$ python -q
>>> import numpy as np
>>> from numpy import linalg as LA
>>> np.set_printoptions(suppress=True, linewidth=160)
>>> X = np.load("x.npy")
>>> X
array([[ 1,  0,  0,  0,  0,  0,  0,  0,  0,  0,  0,  0],
       [-5,  1,  0,  0,  0,  0,  0,  0,  0,  0,  0,  0],
       [ 3,  3,  1,  0,  0,  0,  0,  0,  0,  0,  0,  0],
       [-1,  7,  7,  1,  0,  0,  0,  0,  0,  0,  0,  0],
       [ 7, -8,  8, -3,  1,  0,  0,  0,  0,  0,  0,  0],
       [-1,  7, -8,  2,  8,  1,  0,  0,  0,  0,  0,  0],
       [-3, -8, -2,  8, -6,  8,  1,  0,  0,  0,  0,  0],
       [ 0, -2,  8, -8,  6, -4,  7,  1,  0,  0,  0,  0],
       [-5,  7,  5,  0, -2, -4, -5,  0,  1,  0,  0,  0],
       [-2, -1,  2,  9, -3,  4,  0,  1, -1,  1,  0,  0],
       [ 8,  9,  8,  9, -7, -8, -9,  4,  5,  2,  1,  0],
       [ 2,  3, -1,  0, -2,  1, -8,  0,  1, -9,  5,  1]])
>>> np.argsort(-LA.norm(X, axis=0).round(6), kind="stable")[:3]
array([1, 2, 3])
>>> print([round(float(x), 2) for x in LA.svd(X, compute_uv=False)[:3]])
[26.54, 21.95, 19.36]
>>> LA.matrix_rank(X, rtol=0.1)
np.int64(8)
>>> data = np.array([[0, 0, 0, 0, 1],
...     [0, 0, 0, 0, 0],
...     [0, 0, -1, 2, 0],
...     [0, -2, 0, 0, -2],
...     [0, 0, 0, 0, 0],
...     [0, 0, 1, 0, 0],
...     [1, 0, 0, -1, -2],
...     [0, 1, -2, 0, 0],
...     [0, 0, 0, 0, 0],
...     [0, 0, 0, 0, 0],
...     [1, 0, 2, 0, 0],
...     [-1, 0, 0, -1, 0]])
>>> out = np.c_[data[:, :1] @ np.array([[2]]), np.array([-3, 0, 0, 2, 0, 1, 1, -3, -3, 0, -2, -1])]
>>> out
array([[ 0, -3],
       [ 0,  0],
       [ 0,  0],
       [ 0,  2],
       [ 0,  0],
       [ 0,  1],
       [ 2,  1],
       [ 0, -3],
       [ 0, -3],
       [ 0,  0],
       [ 2, -2],
       [-2, -1]])
>>> np.round(LA.norm(LA.qr(data)[0].T @ out, axis=0) ** 2 / ((out ** 2).sum(axis=0) + 1e-12), 2)
array([1.  , 0.42])
>>> D = LA.norm(data[:, None] - data[None], axis=-1)
>>> D.mean(axis=1).argmax()
np.int64(3)
>>> D.shape
(12, 12)
>>> print(np.round(LA.norm(data - data.mean(axis=0), axis=1), 2))
[1.26 0.28 2.25 2.6  0.28 1.04 2.22 2.29 0.28 0.28 2.22 1.5 ]
>>> Xc = data - data.mean(axis=0)
>>> U, sv, Vh = LA.svd(Xc, full_matrices=False)
>>> (np.sign(U[:, 0]) == np.sign(U[0, 0])).astype(int)
array([1, 1, 1, 0, 1, 0, 0, 1, 1, 1, 0, 1])
>>> round((sv ** 2).sum() ** 2 / (sv ** 4).sum(), 2)
np.float64(3.4)
>>> np.round(Xc.mean(axis=0), 2) + 0
array([0., 0., 0., 0., 0.])
>>> print(np.round(Vh[0] * np.sign(Vh[0, np.abs(Vh[0]).argmax()]), 2))
[ 0.21 -0.4   0.63 -0.33 -0.53]
>>> np.abs(U[:, 0]).argmax()
np.int64(7)
